In [1]: import numpy as np

In [2]: np.set_printoptions(precision=2, suppress=True, linewidth=120, floatmode="fixed")

In [3]: def tidy(a):
   ...:     return np.round(a, 2) + 0
   ...: 

In [4]: feats = np.load("arr.npy")

In [5]: tidy(feats)
Out[5]: 
array([[ 0.76, -0.08, -0.35, -0.24],
       [-0.08,  0.02,  0.08, -0.05],
       [-0.35,  0.08,  0.46, -0.35],
       [-0.24, -0.05, -0.35,  0.76]])

In [6]: U, s, Vt = np.linalg.svd(feats)

In [7]: tidy(s)
Out[7]: array([1.00, 1.00, 0.00, 0.00])

In [8]: B = U[:, :2] @ np.diag(s[:2]) @ Vt[:2]

In [9]: tidy(np.abs(feats - B).max())
Out[9]: np.float64(0.0)

In [10]: tidy(np.linalg.norm(feats - B) / np.linalg.norm(feats))
Out[10]: np.float64(0.0)

In [11]: np.linalg.matrix_rank(B)
Out[11]: np.int64(2)

In [12]: tidy(np.linalg.norm(feats - B, 2)), tidy(s[2])
Out[12]: (np.float64(0.0), np.float64(0.0))

In [13]: x0 = np.array([-2, 0, 1, -3])

In [14]: tidy(feats @ x0)
Out[14]: array([-1.15,  0.39,  2.20, -2.16])

In [15]: np.trace(feats)
Out[15]: np.float64(2.0)

In [16]: tidy((x0 - feats @ x0) @ (feats @ x0))
Out[16]: np.float64(0.0)

In [17]: tidy(np.eye(4) - feats)
Out[17]: 
array([[ 0.24,  0.08,  0.35,  0.24],
       [ 0.08,  0.98, -0.08,  0.05],
       [ 0.35, -0.08,  0.54,  0.35],
       [ 0.24,  0.05,  0.35,  0.24]])

In [18]: mat = np.load("w.npy")

In [19]: mat
Out[19]: 
array([[ 0.00,  2.00,  2.00,  5.00],
       [-2.00, -2.00,  4.00, -9.00],
       [ 0.00,  0.00,  1.00,  3.00],
       [ 0.00,  0.00, -2.00,  3.00]])

In [20]: np.einsum("ij,ji->", mat, mat)
Out[20]: np.float64(-6.0)

In [21]: tidy(np.poly(mat))
Out[21]: array([ 1.00, -2.00,  5.00,  2.00, 36.00])

In [22]: np.einsum("ii->", mat)
Out[22]: np.float64(2.0)

In [23]: tidy(np.linalg.det(2 * mat)), tidy(np.linalg.det(mat))
Out[23]: (np.float64(576.0), np.float64(36.0))

In [24]: tidy(np.linalg.det(mat[::-1]))
Out[24]: np.float64(36.0)

In [25]: tidy(np.linalg.eigvals(mat))
Out[25]: array([-1.00+1.73j, -1.00-1.73j,  2.00+2.24j,  2.00-2.24j])

In [26]: np.kron(np.eye(2, dtype=int), mat)
Out[26]: 
array([[ 0.00,  2.00,  2.00,  5.00,  0.00,  0.00,  0.00,  0.00],
       [-2.00, -2.00,  4.00, -9.00, -0.00, -0.00,  0.00, -0.00],
       [ 0.00,  0.00,  1.00,  3.00,  0.00,  0.00,  0.00,  0.00],
       [ 0.00,  0.00, -2.00,  3.00,  0.00,  0.00, -0.00,  0.00],
       [ 0.00,  0.00,  0.00,  0.00,  0.00,  2.00,  2.00,  5.00],
       [-0.00, -0.00,  0.00, -0.00, -2.00, -2.00,  4.00, -9.00],
       [ 0.00,  0.00,  0.00,  0.00,  0.00,  0.00,  1.00,  3.00],
       [ 0.00,  0.00, -0.00,  0.00,  0.00,  0.00, -2.00,  3.00]])

In [27]: tidy(np.linalg.eigvals(mat).sum().real)
Out[27]: np.float64(2.0)
